In [1]: import numpy as np

In [2]: import numpy.linalg as la

In [3]: np.set_printoptions(precision=3, suppress=True, linewidth=140, sign=" ")

In [4]: def tidy(a):
   ...:     return np.round(a, 3) + 0
   ...: 

In [5]: arr = np.load("data.npy")

In [6]: print(arr)
[[ 4.  1. -4.  3. -2.]
 [ 3.  4.  2.  3. -4.]
 [-4. -3. -4.  5. -5.]
 [ 0.  0.  0.  2.  5.]
 [ 0.  0.  0.  4.  0.]]

In [7]: Q, R = la.qr(arr)

In [8]: print(tidy(np.trace(Q @ Q.T)))
5.0

In [9]: print(tidy(np.abs(np.diag(R))))
[ 6.403  2.623  3.811  4.472  4.472]

In [10]: print(tidy(Q @ R))
[[ 4.  1. -4.  3. -2.]
 [ 3.  4.  2.  3. -4.]
 [-4. -3. -4.  5. -5.]
 [ 0.  0.  0.  2.  5.]
 [ 0.  0.  0.  4.  0.]]

In [11]: print(tidy(abs(R[0, 0])), tidy(la.norm(arr[:, 0])))
6.403 6.403

In [12]: print(Q.shape, R.shape)
(5, 5) (5, 5)

In [13]: rng = np.random.default_rng(216706)

In [14]: A2 = arr + rng.integers(-2, 3, (5, 4)) @ rng.integers(-2, 3, (4, 5))

In [15]: print(A2)
[[ 5. 11. -9.  2. -5.]
 [ 0.  5.  4.  2. -8.]
 [-6.  1. -2.  3. -9.]
 [ 3. -4.  0.  4. 10.]
 [ 0. -2.  0.  4.  1.]]

In [16]: print(np.abs(A2 - arr).sum(axis=1))
[ 20.  11.  14.  14.   3.]

In [17]: print(la.matrix_rank(A2 - arr, tol=1e-8))
4

In [18]: F = 2 * np.eye(6) + np.eye(6, k=1)

In [19]: print(F)
[[ 2.  1.  0.  0.  0.  0.]
 [ 0.  2.  1.  0.  0.  0.]
 [ 0.  0.  2.  1.  0.  0.]
 [ 0.  0.  0.  2.  1.  0.]
 [ 0.  0.  0.  0.  2.  1.]
 [ 0.  0.  0.  0.  0.  2.]]

In [20]: # triangular: eigenvalues sit on the diagonal

In [21]: x0 = np.array([-2, -3, 1, -3, 0, -3])

In [22]: print((F * x0).sum(axis=1))
[-7. -5. -1. -6. -3. -6.]

In [23]: print(F @ np.ones(6))
[ 3.  3.  3.  3.  3.  2.]

In [24]: print(F @ np.eye(6)[5])
[ 0.  0.  0.  0.  1.  2.]

In [25]: print(np.sign((F @ x0).round(6)))
[-1. -1. -1. -1. -1. -1.]

In [26]: M = np.load("sample2.npy")

In [27]: print(M)
[[ 1  1 -1 -1 -1 -1  1  1]
 [ 1 -1 -1  1 -1  1  1 -1]
 [ 1  1 -1 -1  1  1 -1 -1]
 [ 1 -1  1 -1  1 -1  1 -1]
 [ 1  1  1  1 -1 -1 -1 -1]
 [ 1 -1 -1  1  1 -1 -1  1]]

In [28]: x0 = np.array([-3, -2, -3, -2, -3, -1, -2, 2])

In [29]: print(M * x0)
[[-3 -2  3  2  3  1 -2  2]
 [-3  2  3 -2  3 -1 -2 -2]
 [-3 -2  3  2 -3 -1  2 -2]
 [-3  2 -3  2 -3  1 -2 -2]
 [-3 -2 -3 -2  3  1  2 -2]
 [-3  2  3 -2 -3  1  2  2]]

In [30]: print((M @ x0).argmax())
0

In [31]: x0 @ M
Traceback (most recent call last):
  Cell In[31], line 1
    x0 @ M
ValueError: matmul: Input operand 1 has a mismatch in its core dimension 0, with gufunc signature (n?,k),(k,m?)->(n?,m?) (size 6 is different from 8)
